$ python3 -q
>>> import numpy as np
>>> import numpy.linalg as la
>>> np.set_printoptions(precision=1, suppress=True, linewidth=160, legacy="1.25")
>>> def rd(a):
...     return np.round(a, 1) + 0
... 
>>> arr = np.load("out1.npy")
>>> print(arr)
[[ 3  0  1  3  3  0  1  2  2]
 [ 5  3  2  4  4  2  1  4  3]
 [ 5  4  4  4  4  3  4  5  6]
 [ 6  6  4  7  6  5  5  7  6]
 [ 6  8  6 10  7  6  8  7  6]
 [ 6 11  7 13  8  6 11  8  6]
 [ 8 12  9 13 11  6 11 11  6]
 [11 15 10 14 14  6 14 13  7]
 [12 17 12 17 14  8 17 15 10]
 [14 18 12 17 17 10 17 18 13]
 [17 19 13 20 18 13 18 20 15]
 [18 20 13 20 19 14 18 22 15]
 [20 22 16 22 21 14 20 25 17]
 [20 22 18 24 22 15 22 26 20]
 [21 24 19 26 24 17 24 27 21]
 [22 24 22 29 26 18 26 30 21]
 [23 27 23 31 27 20 27 30 22]
 [25 27 24 31 29 23 28 30 24]
 [25 27 24 32 29 25 31 32 25]
 [27 30 24 34 32 27 32 34 25]
 [29 30 26 35 34 28 35 35 27]
 [31 30 29 38 34 30 37 37 27]
 [31 32 29 40 34 30 39 37 27]
 [31 33 29 42 36 30 39 39 27]
 [32 36 29 43 38 31 40 42 27]
 [32 39 31 45 40 33 42 44 30]
 [35 40 34 47 40 36 43 45 30]
 [38 41 35 50 40 37 43 46 31]
 [41 42 37 50 43 37 43 48 34]
 [42 44 40 51 45 40 43 49 36]
 [43 47 40 54 45 43 45 50 38]
 [43 47 41 55 46 45 46 53 40]
 [43 47 43 56 47 47 47 54 42]
 [45 48 46 56 48 50 47 57 45]
 [46 51 47 59 51 51 49 60 46]
 [48 52 48 59 53 51 50 63 46]
 [51 52 49 59 55 54 51 66 47]
 [52 54 51 60 58 55 53 67 47]
 [54 56 54 62 60 58 56 68 47]
 [55 56 55 63 63 61 58 70 50]
 [56 57 55 65 66 62 60 71 51]
 [56 57 56 67 68 65 62 74 51]
 [58 59 57 69 68 66 64 77 51]]
>>> x0 = np.array([1, -3, 2, -3, -1, 0, 2, 2, -3])
>>> y = arr @ x0
>>> print(rd(la.solve(arr.T @ arr, arr.T @ y)))
[ 1. -3.  2. -3. -1.  0.  2.  2. -3.]
>>> print(rd(la.pinv(arr) @ arr))
[[1. 0. 0. 0. 0. 0. 0. 0. 0.]
 [0. 1. 0. 0. 0. 0. 0. 0. 0.]
 [0. 0. 1. 0. 0. 0. 0. 0. 0.]
 [0. 0. 0. 1. 0. 0. 0. 0. 0.]
 [0. 0. 0. 0. 1. 0. 0. 0. 0.]
 [0. 0. 0. 0. 0. 1. 0. 0. 0.]
 [0. 0. 0. 0. 0. 0. 1. 0. 0.]
 [0. 0. 0. 0. 0. 0. 0. 1. 0.]
 [0. 0. 0. 0. 0. 0. 0. 0. 1.]]
>>> print(rd(la.lstsq(arr, y)[0]))
[ 1. -3.  2. -3. -1.  0.  2.  2. -3.]
>>> rng = np.random.default_rng(8880)
>>> y = y + 0.3 * rng.normal(size=43)
>>> print(rd(y))
[  -6.7  -14.9  -14.6  -24.5  -31.3  -40.   -34.6  -37.1  -45.7  -52.6  -61.1  -59.4  -61.6  -68.2  -75.6  -70.3  -83.4  -86.1  -82.4  -92.   -89.   -81.9
  -89.9  -96.7 -101.8 -116.  -112.1 -119.8 -124.1 -132.1 -148.9 -148.9 -150.8 -149.9 -161.1 -153.8 -146.5 -147.3 -144.8 -149.5 -157.1 -153.6 -150.9]
>>> b, *_ = la.lstsq(arr, y)
>>> print(rd(arr.T @ (y - arr @ b)))
[0. 0. 0. 0. 0. 0. 0. 0. 0.]
>>> print(rd(la.norm(y - arr @ b)))
1.7
>>> print(rd(b))
[ 1.1 -3.   1.9 -3.  -1.1  0.   2.   2.  -3. ]
>>> m1 = np.loadtxt("mat.csv", delimiter=",")
>>> print(m1)
[[ 46.   5.   5. -32. -14.]
 [  5.  21. -13.  -5. -20.]
 [  5. -13.  52.   9.   9.]
 [-32.  -5.   9.  47.  23.]
 [-14. -20.   9.  23.  33.]]
>>> # symmetric
>>> w, V = la.eigh(m1)
>>> print(rd(la.svd(m1, compute_uv=False)))
[96.  58.9 27.9 14.4  1.9]
>>> print(rd(np.abs(V[:, -1])))
[0.5 0.2 0.2 0.6 0.5]
>>> print(rd(V.T @ V))
[[1. 0. 0. 0. 0.]
 [0. 1. 0. 0. 0.]
 [0. 0. 1. 0. 0.]
 [0. 0. 0. 1. 0.]
 [0. 0. 0. 0. 1.]]
>>> print((w > 1e-8).sum(), (w < -1e-8).sum())
5 0
>>> print(np.unique(w.round(6) + 0, return_counts=True)[1])
[1 1 1 1 1]
>>> print(rd(w.sum()), np.trace(m1))
199.0 199.0
>>> F = np.load("a.npy")
>>> print(rd(F))
[[ 0.5 -0.3  0.3 -0.4  0.4  0.  -0.2 -0.2  0.  -0.1 -0.7  0. ]
 [-0.3  0.3  0.  -0.1  0.2 -0.4  0.3  0.4 -0.1 -0.8 -0.4 -0.3]
 [ 0.3  0.   0.5 -0.6  0.1 -0.3  0.6 -1.2 -0.2  0.2  0.5  0. ]
 [-0.4 -0.1 -0.6 -0.2 -0.1  0.3 -0.1 -0.1 -0.2  0.1 -0.5 -0.3]
 [ 0.4  0.2  0.1 -0.1  0.1 -0.2  1.   0.6 -0.4  0.4 -0.3  0. ]
 [ 0.  -0.4 -0.3  0.3 -0.2 -0.4  0.2 -0.6 -0.5 -0.2 -0.1 -0.2]
 [-0.2  0.3  0.6 -0.1  1.   0.2  0.   0.7 -0.9  0.3  0.1 -0.1]
 [-0.2  0.4 -1.2 -0.1  0.6 -0.6  0.7  0.2  0.5  0.   0.3  0.4]
 [ 0.  -0.1 -0.2 -0.2 -0.4 -0.5 -0.9  0.5  0.   0.2  0.1  0.4]
 [-0.1 -0.8  0.2  0.1  0.4 -0.2  0.3  0.   0.2  0.3  0.5  0.4]
 [-0.7 -0.4  0.5 -0.5 -0.3 -0.1  0.1  0.3  0.1  0.5  0.3  0.6]
 [ 0.  -0.3  0.  -0.3  0.  -0.2 -0.1  0.4  0.4  0.4  0.6 -0.6]]
>>> # rank 11
>>> print(la.matrix_rank(F, rtol=0.1))
11
